$ python3 -q
>>> import numpy as np
>>> np.set_printoptions(precision=4, suppress=True, linewidth=200)
>>> ang = np.deg2rad(90)
>>> J = np.eye(7)
>>> J[np.ix_([6, 0], [6, 0])] = [[np.cos(ang), -np.sin(ang)], [np.sin(ang), np.cos(ang)]]
>>> print(J.round(4) + 0)
[[ 0.  0.  0.  0.  0.  0.  1.]
 [ 0.  1.  0.  0.  0.  0.  0.]
 [ 0.  0.  1.  0.  0.  0.  0.]
 [ 0.  0.  0.  1.  0.  0.  0.]
 [ 0.  0.  0.  0.  1.  0.  0.]
 [ 0.  0.  0.  0.  0.  1.  0.]
 [-1.  0.  0.  0.  0.  0.  0.]]
>>> m1 = np.load("sample12.npy")
>>> print(m1)
[[ 0.1174 -0.1643 -0.1643 -0.2113  0.0704]
 [-0.1643  0.23    0.23    0.2958 -0.0986]
 [-0.1643  0.23    0.23    0.2958 -0.0986]
 [-0.2113  0.2958  0.2958  0.3803 -0.1268]
 [ 0.0704 -0.0986 -0.0986 -0.1268  0.0423]]
>>> # symmetric
>>> rng = np.random.default_rng(59)
>>> lab = rng.permutation(5)
>>> print(lab)
[2 3 4 0 1]
>>> Y = m1[lab][:, lab]
>>> print(np.round(np.trace(Y), 4))
1.0
>>> print(round(float(np.linalg.det(Y)), 4), round(np.linalg.det(m1[lab]), 4))
-0.0 0.0
>>> print(np.diag(Y))
[0.23   0.3803 0.0423 0.1174 0.23  ]
>>> vals, V = np.linalg.eigh(m1)
>>> print(np.linalg.eigvalsh(m1 + -2 * np.eye(5)))
[-2. -2. -2. -2. -1.]
>>> print((vals > 1e-8).sum(), (vals < -1e-8).sum())
1 0
>>> print(np.unique(vals.round(6) + 0, return_counts=True)[1])
[4 1]
>>> print(vals.round(4) + 0)
[0. 0. 0. 0. 1.]
>>> print(round(float(vals.sum()), 4), np.round(np.trace(m1), 4))
1.0 1.0
>>> print(np.abs(V[:, -1]))
[0.3426 0.4796 0.4796 0.6167 0.2056]
>>> blk = np.stack([m1, -1 * m1, m1[::-1]])
>>> print(np.linalg.norm(blk, axis=(1, 2)))
[1. 1. 1.]
>>> print((blk @ m1.T).shape)
(3, 5, 5)
>>> print(np.round(np.linalg.det(blk), 4) + 0)
[0. 0. 0.]
>>> print(np.einsum("bij,cij->bc", blk, blk))
[[ 1.     -1.      0.9624]
 [-1.      1.     -0.9624]
 [ 0.9624 -0.9624  1.    ]]
>>> print(np.linalg.cond(m1) > 100)
True
>>> print(np.argsort(-np.linalg.norm(m1, axis=0).round(6), kind="stable")[:3])
[3 1 2]
>>> print(round(np.linalg.norm(m1, 2) / np.linalg.norm(m1), 4))
1.0
>>> print(np.linalg.matrix_rank(m1, rtol=0.1))
1
>>> Y = m1 / np.linalg.norm(m1, axis=1, keepdims=True)
>>> gram = Y @ Y.T
>>> print(np.round(np.degrees(np.arccos(np.clip(gram[3, 0], -1, 1))), 4))
180.0
>>> print(gram[3])
[-1.  1.  1.  1. -1.]
>>> print(gram)
[[ 1. -1. -1. -1.  1.]
 [-1.  1.  1.  1. -1.]
 [-1.  1.  1.  1. -1.]
 [-1.  1.  1.  1. -1.]
 [ 1. -1. -1. -1.  1.]]
>>> print((gram - 2 * np.eye(5)).round(6).argmax(axis=1))
[4 2 1 1 0]
>>> mat = np.array([[3, 2, 0, 4], [2, 3, 2, 0], [0, 2, 3, 2], [4, 0, 2, 3]])
>>> # equal to its transpose
>>> f = np.array([0, 0, 0, 1])
>>> Y = mat + np.outer(f, np.eye(4)[3])
>>> print(np.linalg.matrix_rank(Y - mat))
1
>>> print(Y)
[[3. 2. 0. 4.]
 [2. 3. 2. 0.]
 [0. 2. 3. 2.]
 [4. 0. 2. 4.]]
>>> F = np.array([[3, 2, 1], [3, -1, 3], [0, 3, -2]])
>>> # rows and columns are dependent
>>> Uu, sig, vt = np.linalg.svd(F)
>>> V = vt[:(sig > 1e-8).sum()]
>>> vec = F[1] + 5 * F[2] + rng.integers(2) * np.eye(3)[1]
>>> print(vec)
[ 3. 15. -7.]
>>> print(np.allclose(V.T @ V @ vec, vec))
False
>>> print(V.T @ V)
[[ 0.7048  0.253   0.3795]
 [ 0.253   0.7831 -0.3253]
 [ 0.3795 -0.3253  0.512 ]]
>>> Y = F[0, 0] * F[1:] - np.outer(F[1:, 0], F[0])
>>> print(Y)
[[ 0 -9  6]
 [ 0  9 -6]]
>>> print(np.flatnonzero(~Y.round(6).any(axis=1)))
[]
>>> print(round(np.trace(np.linalg.pinv(F) @ F), 4))
2.0
